$ python3 -q
>>> import numpy as np
>>> np.set_printoptions(precision=2, suppress=True, linewidth=120, sign=" ")
>>> def rd(a):
...     return np.round(a, 2) + 0
... 
>>> m1 = np.loadtxt("case5.csv", delimiter=",")
>>> m1
array([[-2.52,  2.76,  0.37],
       [ 6.  , -6.08,  0.45],
       [ 2.18, -2.69,  0.27],
       [ 5.07, -5.5 ,  0.38],
       [-3.96,  4.34, -0.38],
       [-1.61,  1.83,  0.53],
       [-0.14,  0.19,  0.29],
       [ 4.3 , -4.29, -0.24],
       [-2.7 ,  2.41,  0.15],
       [ 3.08, -3.57, -0.33],
       [ 0.3 , -0.42, -0.09],
       [ 3.98, -4.85,  0.04],
       [ 1.67, -2.79, -0.34],
       [ 0.06,  0.07, -0.44],
       [-0.15,  0.6 , -0.19],
       [-1.01,  0.57,  0.06],
       [-4.14,  3.65, -0.31],
       [ 1.36, -1.36, -0.17],
       [ 1.85, -1.46, -0.38],
       [ 3.77, -3.64, -0.22],
       [-2.27,  1.73, -0.5 ]])
>>> vec = np.array([0, -1, -2])
>>> y = m1 @ vec
>>> rd(np.linalg.solve(m1.T @ m1, m1.T @ y))
array([ 0., -1., -2.])
>>> rd(np.linalg.pinv(m1) @ m1)
array([[ 1.,  0.,  0.],
       [ 0.,  1.,  0.],
       [ 0.,  0.,  1.]])
>>> try:
...     np.linalg.solve(m1, y)
... except np.linalg.LinAlgError as e:
...     print(e)
... 
Last 2 dimensions of the array must be square
>>> rng = np.random.default_rng(94689)
>>> y = y + 0.02 * rng.normal(size=21)
>>> rd(y)
array([-3.49,  5.15,  2.17,  4.75, -3.6 , -2.89, -0.77,  4.77, -2.72,  4.23,  0.63,  4.74,  3.49,  0.81, -0.23, -0.69,
       -3.03,  1.67,  2.21,  4.06, -0.74])
>>> c, *_ = np.linalg.lstsq(m1, y)
>>> [round(float(np.linalg.norm(np.linalg.solve(m1.T @ m1 + lam * np.eye(3), m1.T @ y))), 2) for lam in (0, 1, 10, 100)]
[2.23, 1.63, 0.79, 0.56]
>>> rd(c)
array([-0.01, -1.01, -1.99])
>>> cov = np.cov(m1, rowvar=False)
>>> rd(np.corrcoef(m1[:, 1], m1[:, 0])[0, 1])
np.float64(-0.99)
>>> rd(cov)
array([[ 8.85, -9.1 ,  0.17],
       [-9.1 ,  9.53, -0.16],
       [ 0.17, -0.16,  0.11]])
>>> cov.shape
(3, 3)
>>> rd(np.linalg.eigvalsh(cov)[::-1])
array([ 18.3 ,   0.11,   0.08])
>>> np.argsort(-m1.std(axis=0).round(6), kind="stable")
array([ 1,  0,  2])
>>> X = np.load("w.npy")
>>> rd(X)
array([[ 0.71,  0.  ,  0.71],
       [ 0.  ,  1.  ,  0.  ],
       [-0.71,  0.  ,  0.71]])
>>> # 2 blocks once reordered
>>> proj = np.triu(np.array([[-3, 0, 5], [-1, 4, 0], [0, -1, 0]]), 1) + np.eye(3)
>>> M2 = proj @ X @ np.linalg.inv(proj)
>>> rd(np.linalg.det(M2))
np.float64(1.0)
>>> t = np.radians(16)
>>> R = np.eye(3)
>>> R[2, 2] = R[0, 0] = np.cos(t)
>>> R[2, 0], R[0, 2] = -np.sin(t), np.sin(t)
>>> rd(R)
array([[ 0.96,  0.  ,  0.28],
       [ 0.  ,  1.  ,  0.  ],
       [-0.28,  0.  ,  0.96]])
>>> M2 = X @ R.T
>>> rd(np.linalg.svd(X, compute_uv=False)), rd(np.linalg.svd(M2, compute_uv=False))
(array([ 1.,  1.,  1.]), array([ 1.,  1.,  1.]))
>>> np.allclose(X @ X.T, M2 @ M2.T)
True
>>> np.allclose(np.linalg.norm(X, axis=1), np.linalg.norm(M2, axis=1))
True
>>> rd(np.linalg.det(R)), rd(np.trace(R))
(np.float64(1.0), np.float64(2.92))
>>> M2 = np.array([[3, 2], [2, 3]])
>>> C = np.kron(M2, X)
>>> C.shape
(6, 6)
>>> rd(C)
array([[ 2.12,  0.  ,  2.12,  1.41,  0.  ,  1.41],
       [ 0.  ,  3.  ,  0.  ,  0.  ,  2.  ,  0.  ],
       [-2.12,  0.  ,  2.12, -1.41,  0.  ,  1.41],
       [ 1.41,  0.  ,  1.41,  2.12,  0.  ,  2.12],
       [ 0.  ,  2.  ,  0.  ,  0.  ,  3.  ,  0.  ],
       [-1.41,  0.  ,  1.41, -2.12,  0.  ,  2.12]])
>>> rd(np.linalg.norm(C, 2)), rd(np.linalg.norm(M2, 2) * np.linalg.norm(X, 2))
(np.float64(5.0), np.float64(5.0))
>>> rd(np.linalg.det(X))
np.float64(1.0)
>>> C = np.array([[-6, -5, 7], [5, -6, 9], [5, -3, 0]])
>>> K = np.repeat(C, 11 // 3, axis=0)
>>> K = K + 0.02 * rng.normal(size=K.shape)
>>> rd(K)
array([[-6.01, -5.03,  6.98],
       [-5.99, -4.99,  7.  ],
       [-6.04, -5.01,  7.03],
       [ 5.  , -6.03,  9.02],
       [ 4.99, -6.01,  8.98],
       [ 4.99, -5.99,  9.05],
       [ 4.99, -2.97, -0.02],
       [ 5.02, -3.  , -0.03],
       [ 4.98, -3.03,  0.  ]])
>>> O, R = np.linalg.qr(K)
>>> rd(np.abs(np.diag(R)))
array([ 16.07,  14.25,   6.45])
>>> rd(R)
array([[ 16.07,  -2.77,   0.52],
       [  0.  ,  14.25, -18.69],
       [  0.  ,   0.  ,   6.45]])
>>> rd(O @ R)
array([[-6.01, -5.03,  6.98],
       [-5.99, -4.99,  7.  ],
       [-6.04, -5.01,  7.03],
       [ 5.  , -6.03,  9.02],
       [ 4.99, -6.01,  8.98],
       [ 4.99, -5.99,  9.05],
       [ 4.99, -2.97, -0.02],
       [ 5.02, -3.  , -0.03],
       [ 4.98, -3.03,  0.  ]])
>>> proj = K @ np.linalg.solve(K.T @ K, K.T)
>>> rd(proj @ K[:, 2])
array([ 6.98,  7.  ,  7.03,  9.02,  8.98,  9.05, -0.02, -0.03,  0.  ])
>>> np.linalg.matrix_rank(np.eye(9) - proj)
np.int64(6)
>>> rd(np.diag(proj))
array([ 0.34,  0.33,  0.33,  0.33,  0.33,  0.34,  0.33,  0.33,  0.34])
